In [1]: import numpy as np

In [2]: import numpy.linalg as la

In [3]: np.set_printoptions(suppress=True, linewidth=140)

In [4]: th = np.deg2rad(135)

In [5]: M = np.eye(4)

In [6]: M[np.ix_([2, 1], [2, 1])] = [[np.cos(th), -np.sin(th)], [np.sin(th), np.cos(th)]]

In [7]: M.round(2)
Out[7]: 
array([[ 1.  ,  0.  ,  0.  ,  0.  ],
       [ 0.  , -0.71,  0.71,  0.  ],
       [ 0.  , -0.71, -0.71,  0.  ],
       [ 0.  ,  0.  ,  0.  ,  1.  ]])

In [8]: # keeps lengths

In [9]: round(float(la.det(M)), 2)
Out[9]: 1.0

In [10]: np.round(M @ M, 2) + 0
Out[10]: 
array([[ 1.,  0.,  0.,  0.],
       [ 0.,  0., -1.,  0.],
       [ 0.,  1.,  0.,  0.],
       [ 0.,  0.,  0.,  1.]])

In [11]: (M != 0).astype(int)
Out[11]: 
array([[1, 0, 0, 0],
       [0, 1, 1, 0],
       [0, 1, 1, 0],
       [0, 0, 0, 1]])

In [12]: np.round(np.sort(la.eigvals(M).real), 2)
Out[12]: array([-0.71, -0.71,  1.  ,  1.  ])

In [13]: x0 = np.array([9, 6, 9, 1])

In [14]: y = M @ x0

In [15]: y.round(2)
Out[15]: array([  9.  ,   2.12, -10.61,   1.  ])

In [16]: np.round(la.solve(M, y + M[:, 3]), 2)
Out[16]: array([9., 6., 9., 2.])

In [17]: np.round(la.solve(M, y), 2)
Out[17]: array([9., 6., 9., 1.])

In [18]: np.round(la.solve(M, 2 * y), 2)
Out[18]: array([18., 12., 18.,  2.])

In [19]: q, _ = la.qr(np.array([[0.7, 1.0, -0.8, -1.0, 0.8, -0.3, -0.3, -2.4],
    ...:     [0.4, 0.1, 0.6, -0.2, 0.5, 1.2, 0.8, -0.9],
    ...:     [-0.5, 1.4, -0.3, -1.0, -0.1, 0.8, -0.3, 0.5],
    ...:     [1.1, -1.7, 2.7, -0.8, -1.0, -0.4, -1.2, -0.1],
    ...:     [-2.3, 0.4, 0.3, 0.1, -1.2, -1.0, -0.1, -0.5],
    ...:     [0.0, 1.1, -0.1, 1.4, 0.2, 0.0, -0.1, -0.7],
    ...:     [-1.6, -1.2, -0.9, 1.2, 1.4, 0.1, -0.1, -0.1],
    ...:     [-0.8, 0.7, 0.7, 0.5, 1.3, 2.5, 0.2, 0.7]]))

In [20]: J = q[:, :5]

In [21]: J.round(2)
Out[21]: 
array([[-0.22, -0.36,  0.2 ,  0.34,  0.34],
       [-0.12, -0.05, -0.2 , -0.03,  0.32],
       [ 0.15, -0.45, -0.15,  0.44,  0.09],
       [-0.34,  0.52, -0.64,  0.12,  0.05],
       [ 0.71, -0.03, -0.37,  0.23, -0.36],
       [-0.  , -0.37, -0.13, -0.74, -0.19],
       [ 0.49,  0.47,  0.38, -0.13,  0.43],
       [ 0.25, -0.2 , -0.43, -0.24,  0.65]])

In [22]: A2 = np.c_[J[:, :2] @ np.array([[0, -2], [-3, 3]]), np.array([-3, 7, 2, -4, 0, 0, -9, 8])]

In [23]: A2.round(2)
Out[23]: 
array([[ 1.09, -0.66, -3.  ],
       [ 0.15,  0.09,  7.  ],
       [ 1.34, -1.64,  2.  ],
       [-1.56,  2.23, -4.  ],
       [ 0.1 , -1.51,  0.  ],
       [ 1.1 , -1.1 ,  0.  ],
       [-1.41,  0.43, -9.  ],
       [ 0.6 , -1.09,  8.  ]])

In [24]: la.matrix_rank(A2)
Out[24]: np.int64(3)

In [25]: np.round(la.norm(A2 - J @ la.lstsq(J, A2)[0], axis=0), 2) + 0
Out[25]: array([ 0.  ,  0.  , 10.17])

In [26]: np.round(la.norm(la.qr(J)[0].T @ A2, axis=0) ** 2 / ((A2 ** 2).sum(axis=0) + 1e-12), 2)
Out[26]: array([1.  , 1.  , 0.54])

In [27]: la.matrix_rank(np.c_[J, A2])
Out[27]: np.int64(6)
